$ ipython --no-banner

In [1]: import numpy as np

In [2]: np.set_printoptions(precision=1, suppress=True, linewidth=140)

In [3]: def tidy(a):
   ...:     return np.round(a, 1) + 0
   ...: 

In [4]: rng = np.random.default_rng(4749)

In [5]: E = np.eye(9, dtype=int)[rng.permutation(9)]

In [6]: E
Out[6]: 
array([[0, 0, 0, 0, 0, 1, 0, 0, 0],
       [0, 0, 0, 0, 1, 0, 0, 0, 0],
       [0, 0, 0, 0, 0, 0, 0, 0, 1],
       [0, 0, 0, 0, 0, 0, 0, 1, 0],
       [1, 0, 0, 0, 0, 0, 0, 0, 0],
       [0, 0, 1, 0, 0, 0, 0, 0, 0],
       [0, 1, 0, 0, 0, 0, 0, 0, 0],
       [0, 0, 0, 1, 0, 0, 0, 0, 0],
       [0, 0, 0, 0, 0, 0, 1, 0, 0]])

In [7]: # orthonormal columns

In [8]: E @ np.ones(9)
Out[8]: array([1., 1., 1., 1., 1., 1., 1., 1., 1.])

In [9]: np.linalg.matrix_power(E, 100)
Out[9]: 
array([[0, 0, 1, 0, 0, 0, 0, 0, 0],
       [1, 0, 0, 0, 0, 0, 0, 0, 0],
       [0, 0, 0, 0, 0, 0, 1, 0, 0],
       [0, 0, 0, 1, 0, 0, 0, 0, 0],
       [0, 0, 0, 0, 0, 1, 0, 0, 0],
       [0, 0, 0, 0, 0, 0, 0, 0, 1],
       [0, 0, 0, 0, 1, 0, 0, 0, 0],
       [0, 0, 0, 0, 0, 0, 0, 1, 0],
       [0, 1, 0, 0, 0, 0, 0, 0, 0]])

In [10]: pr = np.eye(9)[0]

In [11]: for _ in range(5):
    ...:     pr = pr @ E
    ...:     print(pr.round(1))
    ...: 
[0. 0. 0. 0. 0. 1. 0. 0. 0.]
[0. 0. 1. 0. 0. 0. 0. 0. 0.]
[0. 0. 0. 0. 0. 0. 0. 0. 1.]
[0. 0. 0. 0. 0. 0. 1. 0. 0.]
[0. 1. 0. 0. 0. 0. 0. 0. 0.]

In [12]: other = E / np.linalg.norm(E, axis=1, keepdims=True)

In [13]: C2 = other @ other.T

In [14]: (C2 - 2 * np.eye(9)).round(6).argmax(axis=1)
Out[14]: array([1, 0, 0, 0, 0, 0, 0, 0, 0])

In [15]: (np.abs(C2) > 0.9).astype(int)
Out[15]: 
array([[1, 0, 0, 0, 0, 0, 0, 0, 0],
       [0, 1, 0, 0, 0, 0, 0, 0, 0],
       [0, 0, 1, 0, 0, 0, 0, 0, 0],
       [0, 0, 0, 1, 0, 0, 0, 0, 0],
       [0, 0, 0, 0, 1, 0, 0, 0, 0],
       [0, 0, 0, 0, 0, 1, 0, 0, 0],
       [0, 0, 0, 0, 0, 0, 1, 0, 0],
       [0, 0, 0, 0, 0, 0, 0, 1, 0],
       [0, 0, 0, 0, 0, 0, 0, 0, 1]])

In [16]: np.degrees(np.arccos(np.clip(C2[0, 2], -1, 1)))
Out[16]: np.float64(90.0)

In [17]: tidy(np.linalg.norm(other, axis=1))
Out[17]: array([1., 1., 1., 1., 1., 1., 1., 1., 1.])

In [18]: np.argwhere(np.triu(np.abs(C2) > 0.95, 1))
Out[18]: array([], shape=(0, 2), dtype=int64)

In [19]: r0 = np.array([-2, 2, 1, -1, 1, -2, 2, 2, -2])

In [20]: other = E + np.outer(r0, np.eye(9)[6])

In [21]: tidy(np.linalg.det(other) / np.linalg.det(E)), tidy(1 + np.linalg.solve(E, r0)[6])
Out[21]: (np.float64(-1.0), np.float64(-1.0))

In [22]: x = np.array([2, -2, 3, -9, 2, 9, 0, -6, -6])

In [23]: rhs = E @ x

In [24]: rhs
Out[24]: array([ 9,  2, -6, -6,  2,  3, -2, -9,  0])

In [25]: tidy(np.linalg.solve(E, -3 * rhs))
Out[25]: array([ -6.,   6.,  -9.,  27.,  -6., -27.,   0.,  18.,  18.])

In [26]: tidy(np.linalg.solve(E, E[:, 6]))
Out[26]: array([0., 0., 0., 0., 0., 0., 1., 0., 0.])

In [27]: np.allclose(E, E.T)
Out[27]: False

In [28]: np.linalg.matrix_power(E, 2)
Out[28]: 
array([[0, 0, 1, 0, 0, 0, 0, 0, 0],
       [1, 0, 0, 0, 0, 0, 0, 0, 0],
       [0, 0, 0, 0, 0, 0, 1, 0, 0],
       [0, 0, 0, 1, 0, 0, 0, 0, 0],
       [0, 0, 0, 0, 0, 1, 0, 0, 0],
       [0, 0, 0, 0, 0, 0, 0, 0, 1],
       [0, 0, 0, 0, 1, 0, 0, 0, 0],
       [0, 0, 0, 0, 0, 0, 0, 1, 0],
       [0, 1, 0, 0, 0, 0, 0, 0, 0]])

In [29]: tidy(np.abs(np.linalg.eigvals(E)).max())
Out[29]: np.float64(1.0)

In [30]: E @ E
Out[30]: 
array([[0, 0, 1, 0, 0, 0, 0, 0, 0],
       [1, 0, 0, 0, 0, 0, 0, 0, 0],
       [0, 0, 0, 0, 0, 0, 1, 0, 0],
       [0, 0, 0, 1, 0, 0, 0, 0, 0],
       [0, 0, 0, 0, 0, 1, 0, 0, 0],
       [0, 0, 0, 0, 0, 0, 0, 0, 1],
       [0, 0, 0, 0, 1, 0, 0, 0, 0],
       [0, 0, 0, 0, 0, 0, 0, 1, 0],
       [0, 1, 0, 0, 0, 0, 0, 0, 0]])

In [31]: np.linalg.determinant(E)
Traceback (most recent call last):
  Cell In[31], line 1
    np.linalg.determinant(E)
AttributeError: module 'numpy.linalg' has no attribute 'determinant'


In [32]: F = np.loadtxt("out2.csv", delimiter=",")

In [33]: tidy(F)
Out[33]: 
array([[-0.3,  0.4, -0.2, -0.2, -0.2,  0.1, -0.4, -0.5,  0.1,  0.5],
       [-0.3, -0.4,  0.1, -0.4,  0.1,  0.6,  0.2, -0.2, -0.4, -0.1],
       [-0.1,  0.2, -0.6,  0.4,  0.5,  0.2,  0.1, -0.2, -0.1, -0.3],
       [ 0.2, -0.7, -0.1, -0.1,  0.3, -0.3, -0.2, -0.5,  0.2,  0.1],
       [-0.5, -0.4, -0.2,  0.5, -0.5, -0.1,  0.3, -0.1,  0. ,  0.2],
       [-0.3,  0.3,  0.1, -0.4,  0.3, -0.4,  0.6, -0.1,  0.1,  0.1],
       [-0.2, -0.1, -0.6, -0.4, -0.1, -0.3, -0.2,  0.4, -0.2, -0.1],
       [-0.5,  0.1,  0.4,  0.1,  0. , -0.4, -0.4, -0.3, -0.1, -0.6],
       [ 0.5,  0.2, -0.2, -0.1, -0.5, -0.2,  0.2, -0.4, -0.3, -0.3],
       [ 0.1,  0. ,  0.1,  0.2,  0.2, -0.3, -0.1,  0. , -0.8,  0.4]])

In [34]: x = np.array([1, 3, 1, 1, 1, 0, 1, 0, 0, 2])

In [35]: rhs = F @ x

In [36]: b, lr = np.zeros(10), 1 / np.linalg.norm(F, 2) ** 2

In [37]: for i in range(250):
    ...:     b -= lr * F.T @ (F @ b - rhs)
    ...:     if i % 50 == 0: print(i, round(np.linalg.norm(F @ b - rhs), 1))
    ...: 
0 0.0
50 0.0
100 0.0
150 0.0
200 0.0

In [38]: tidy(np.linalg.cond(F))
Out[38]: np.float64(1.0)

In [39]: tidy(b)
Out[39]: array([1., 3., 1., 1., 1., 0., 1., 0., 0., 2.])

In [40]: r0, r1 = F[0], F[8]

In [41]: tidy(r0 @ r1)
Out[41]: np.float64(0.0)

In [42]: pr = (r0 @ r1) / (r0 @ r0) * r0

In [43]: tidy(np.linalg.norm(r0 + r1) ** 2 + np.linalg.norm(r0 - r1) ** 2)
Out[43]: np.float64(4.0)

In [44]: (r1 - pr) @ r0
Out[44]: np.float64(0.0)

In [45]: x = np.array([2, 2, 1, 2, 1, 1, 1, 2, 0, 2])

In [46]: rhs = F @ x

In [47]: tidy(rhs)
Out[47]: array([-0.7, -1.9,  0.1, -2.2, -0.9, -0.1, -2.2, -2.7, -0.8,  1.4])

In [48]: tidy(np.linalg.solve(F, rhs))
Out[48]: array([2., 2., 1., 2., 1., 1., 1., 2., 0., 2.])

In [49]: tidy(np.linalg.solve(F, rhs + F[:, 9]))
Out[49]: array([2., 2., 1., 2., 1., 1., 1., 2., 0., 3.])

In [50]: tidy(np.linalg.solve(F, F[:, 0]))
Out[50]: array([1., 0., 0., 0., 0., 0., 0., 0., 0., 0.])

In [51]: tidy(F.reshape(2, -1))
Out[51]: 
array([[-0.3,  0.4, -0.2, -0.2, -0.2,  0.1, -0.4, -0.5,  0.1,  0.5, -0.3, -0.4,  0.1, -0.4,  0.1,  0.6,  0.2, -0.2, -0.4, -0.1, -0.1,
         0.2, -0.6,  0.4,  0.5,  0.2,  0.1, -0.2, -0.1, -0.3,  0.2, -0.7, -0.1, -0.1,  0.3, -0.3, -0.2, -0.5,  0.2,  0.1, -0.5, -0.4,
        -0.2,  0.5, -0.5, -0.1,  0.3, -0.1,  0. ,  0.2],
       [-0.3,  0.3,  0.1, -0.4,  0.3, -0.4,  0.6, -0.1,  0.1,  0.1, -0.2, -0.1, -0.6, -0.4, -0.1, -0.3, -0.2,  0.4, -0.2, -0.1, -0.5,
         0.1,  0.4,  0.1,  0. , -0.4, -0.4, -0.3, -0.1, -0.6,  0.5,  0.2, -0.2, -0.1, -0.5, -0.2,  0.2, -0.4, -0.3, -0.3,  0.1,  0. ,
         0.1,  0.2,  0.2, -0.3, -0.1,  0. , -0.8,  0.4]])

In [52]: tidy(F.reshape(-1, 2))
Out[52]: 
array([[-0.3,  0.4],
       [-0.2, -0.2],
       [-0.2,  0.1],
       [-0.4, -0.5],
       [ 0.1,  0.5],
       [-0.3, -0.4],
       [ 0.1, -0.4],
       [ 0.1,  0.6],
       [ 0.2, -0.2],
       [-0.4, -0.1],
       [-0.1,  0.2],
       [-0.6,  0.4],
       [ 0.5,  0.2],
       [ 0.1, -0.2],
       [-0.1, -0.3],
       [ 0.2, -0.7],
       [-0.1, -0.1],
       [ 0.3, -0.3],
       [-0.2, -0.5],
       [ 0.2,  0.1],
       [-0.5, -0.4],
       [-0.2,  0.5],
       [-0.5, -0.1],
       [ 0.3, -0.1],
       [ 0. ,  0.2],
       [-0.3,  0.3],
       [ 0.1, -0.4],
       [ 0.3, -0.4],
       [ 0.6, -0.1],
       [ 0.1,  0.1],
       [-0.2, -0.1],
       [-0.6, -0.4],
       [-0.1, -0.3],
       [-0.2,  0.4],
       [-0.2, -0.1],
       [-0.5,  0.1],
       [ 0.4,  0.1],
       [ 0. , -0.4],
       [-0.4, -0.3],
       [-0.1, -0.6],
       [ 0.5,  0.2],
       [-0.2, -0.1],
       [-0.5, -0.2],
       [ 0.2, -0.4],
       [-0.3, -0.3],
       [ 0.1,  0. ],
       [ 0.1,  0.2],
       [ 0.2, -0.3],
       [-0.1,  0. ],
       [-0.8,  0.4]])

In [53]: t3 = F.reshape(10, 2, -1)

In [54]: np.einsum("ihd,jhd->hij", t3, t3).shape
Out[54]: (2, 10, 10)

In [55]: W1 = np.array([[0, 1, -3, 1, -3],
    ...:     [-2, 0, 2, 2, -2],
    ...:     [-2, 3, -2, -3, 3],
    ...:     [-3, 1, -1, 2, -3],
    ...:     [-3, 0, 2, 1, -3],
    ...:     [-1, 0, 3, -2, 0],
    ...:     [1, 3, -1, -2, -1],
    ...:     [-3, 0, -2, 0, -2],
    ...:     [0, 0, -3, -1, 3],
    ...:     [0, 1, 1, 1, -3]])

In [56]: b = np.array([2, 2, 1, 3, 2])

In [57]: H = np.maximum(F @ W1 + b, 0)

In [58]: (H > 0).astype(int)
Out[58]: 
array([[1, 1, 1, 1, 1],
       [1, 1, 1, 0, 1],
       [1, 1, 1, 1, 0],
       [1, 1, 0, 1, 1],
       [1, 1, 1, 1, 1],
       [1, 1, 1, 1, 1],
       [1, 0, 1, 1, 1],
       [1, 1, 1, 1, 1],
       [1, 1, 1, 1, 1],
       [1, 1, 1, 1, 0]])

In [59]: (H > 0).mean(axis=0)
Out[59]: array([1. , 0.9, 0.9, 0.9, 0.8])

In [60]: np.linalg.matrix_rank(H)
Out[60]: np.int64(5)

In [61]: basis = np.array([[1, 2], [0, 0], [1, 2], [3, 0], [3, -2]])

In [62]: W1 @ basis
Out[62]: 
array([[ -9,   0],
       [  0,   4],
       [ -4, -14],
       [ -7,  -2],
       [ -7,   4],
       [ -4,   4],
       [ -9,   2],
       [-11,  -6],
       [  3, -12],
       [ -5,   8]])

In [63]: (H @ basis).round(6).argmax(axis=1)
Out[63]: array([0, 0, 0, 0, 0, 0, 0, 0, 0, 0])

In [64]: mat = np.loadtxt("block7.csv", delimiter=",")

In [65]: mat
Out[65]: 
array([[ 0.,  0.,  0.,  0.,  0.],
       [ 0.,  0.,  0.,  0.,  0.],
       [ 1.,  1.,  0.,  2.,  0.],
       [ 3.,  0., -1.,  0.,  0.],
       [ 0.,  3.,  0.,  0.,  0.],
       [ 0.,  0.,  0.,  0.,  0.],
       [ 0.,  0.,  2., -3.,  0.],
       [ 0.,  0.,  0.,  0.,  0.],
       [ 0.,  0.,  0.,  0.,  0.],
       [ 0.,  0.,  2.,  0.,  0.],
       [ 0.,  0.,  0.,  2.,  2.],
       [-2.,  0., -3.,  3.,  1.],
       [ 0.,  0., -2.,  0.,  0.]])

In [66]: # rows 0 and 1 are equal

In [67]: cen = mat - mat.mean(axis=0)

In [68]: Uu, s, vt = np.linalg.svd(cen, full_matrices=False)

In [69]: np.searchsorted(np.cumsum(s ** 2) / (s ** 2).sum(), 0.9) + 1
Out[69]: np.int64(4)

In [70]: np.abs(Uu[:, 0]).argmax()
Out[70]: np.int64(11)

In [71]: np.abs(vt[0]).argmax()
Out[71]: np.int64(3)

In [72]: tidy(np.abs(vt[-1]))
Out[72]: array([0.1, 0.2, 0.1, 0.3, 0.9])

In [73]: W0 = np.loadtxt("dump.csv", delimiter=",")

In [74]: W0
Out[74]: 
array([[0., 0., 1., 0., 1., 0., 0., 0., 0.],
       [0., 0., 0., 0., 0., 0., 0., 1., 0.],
       [1., 0., 0., 0., 0., 0., 0., 0., 0.],
       [0., 0., 0., 0., 0., 1., 0., 0., 0.],
       [1., 0., 0., 0., 0., 0., 0., 0., 0.],
       [0., 0., 0., 1., 0., 0., 0., 0., 0.],
       [0., 0., 0., 0., 0., 0., 0., 0., 0.],
       [0., 1., 0., 0., 0., 0., 0., 0., 0.],
       [0., 0., 0., 0., 0., 0., 0., 0., 0.]])

In [75]: r = np.linalg.matrix_rank(W0)

In [76]: r
Out[76]: np.int64(6)

In [77]: null = np.linalg.svd(W0)[2][r:].T

In [78]: [int(np.linalg.matrix_rank(W0[:i])) for i in range(1, len(W0) + 1)]
Out[78]: [1, 2, 3, 4, 4, 5, 5, 6, 6]

In [79]: np.allclose(W0 @ null, 0)
Out[79]: True

In [80]: tidy(null @ null.T)
Out[80]: 
array([[ 0. ,  0. ,  0. ,  0. ,  0. ,  0. ,  0. ,  0. ,  0. ],
       [ 0. ,  0. ,  0. ,  0. ,  0. ,  0. ,  0. ,  0. ,  0. ],
       [ 0. ,  0. ,  0.5,  0. , -0.5,  0. ,  0. ,  0. ,  0. ],
       [ 0. ,  0. ,  0. ,  0. ,  0. ,  0. ,  0. ,  0. ,  0. ],
       [ 0. ,  0. , -0.5,  0. ,  0.5,  0. ,  0. ,  0. ,  0. ],
       [ 0. ,  0. ,  0. ,  0. ,  0. ,  0. ,  0. ,  0. ,  0. ],
       [ 0. ,  0. ,  0. ,  0. ,  0. ,  0. ,  1. ,  0. ,  0. ],
       [ 0. ,  0. ,  0. ,  0. ,  0. ,  0. ,  0. ,  0. ,  0. ],
       [ 0. ,  0. ,  0. ,  0. ,  0. ,  0. ,  0. ,  0. ,  1. ]])

In [81]: other = np.array([[3, 1, 0, 2, 1, 3, 1],
    ...:     [1, 2, 1, 2, 2, 2, 2],
    ...:     [0, 1, 3, 3, 0, 3, 0],
    ...:     [1, 2, 1, 0, 3, 1, 1],
    ...:     [3, 3, 1, 1, 3, 1, 1],
    ...:     [0, 2, 2, 0, 3, 3, 2],
    ...:     [0, 0, 0, 1, 3, 1, 0]])

In [82]: feats = np.tril(other)

In [83]: feats
Out[83]: 
array([[3, 0, 0, 0, 0, 0, 0],
       [1, 2, 0, 0, 0, 0, 0],
       [0, 1, 3, 0, 0, 0, 0],
       [1, 2, 1, 0, 0, 0, 0],
       [3, 3, 1, 1, 3, 0, 0],
       [0, 2, 2, 0, 3, 3, 0],
       [0, 0, 0, 1, 3, 1, 0]])

In [84]: # triangular: eigenvalues sit on the diagonal

In [85]: np.allclose(feats[:-1].T @ np.linalg.lstsq(feats[:-1].T, feats[-1])[0], feats[-1])
Out[85]: False

In [86]: np.abs(np.diag(np.linalg.qr(feats)[1])) > 1e-9
Out[86]: array([ True,  True,  True,  True,  True,  True, False])

In [87]: np.linalg.lstsq(feats[:-1].T, feats[-1])[2]
Out[87]: np.int32(5)

In [88]: r0 = np.array([-1, -1, 1])

In [89]: np.convolve(feats[6], r0)
Out[89]: array([ 0,  0,  0, -1, -4, -3,  2,  1,  0])

In [90]: np.cross(feats[6, :3], feats[3, :3])
Out[90]: array([0, 0, 0])

In [91]: np.array([np.convolve(row, r0, "same") for row in feats])
Out[91]: 
array([[-3,  3,  0,  0,  0,  0,  0],
       [-3, -1,  2,  0,  0,  0,  0],
       [-1, -4, -2,  3,  0,  0,  0],
       [-3, -2,  1,  1,  0,  0,  0],
       [-6, -1,  1, -3, -2,  3,  0],
       [-2, -4,  0, -1, -6,  0,  3],
       [ 0,  0, -1, -4, -3,  2,  1]])

In [92]: np.correlate(feats[6], feats[3], "full")
Out[92]: array([0, 0, 0, 0, 0, 0, 0, 1, 5, 8, 5, 1, 0])
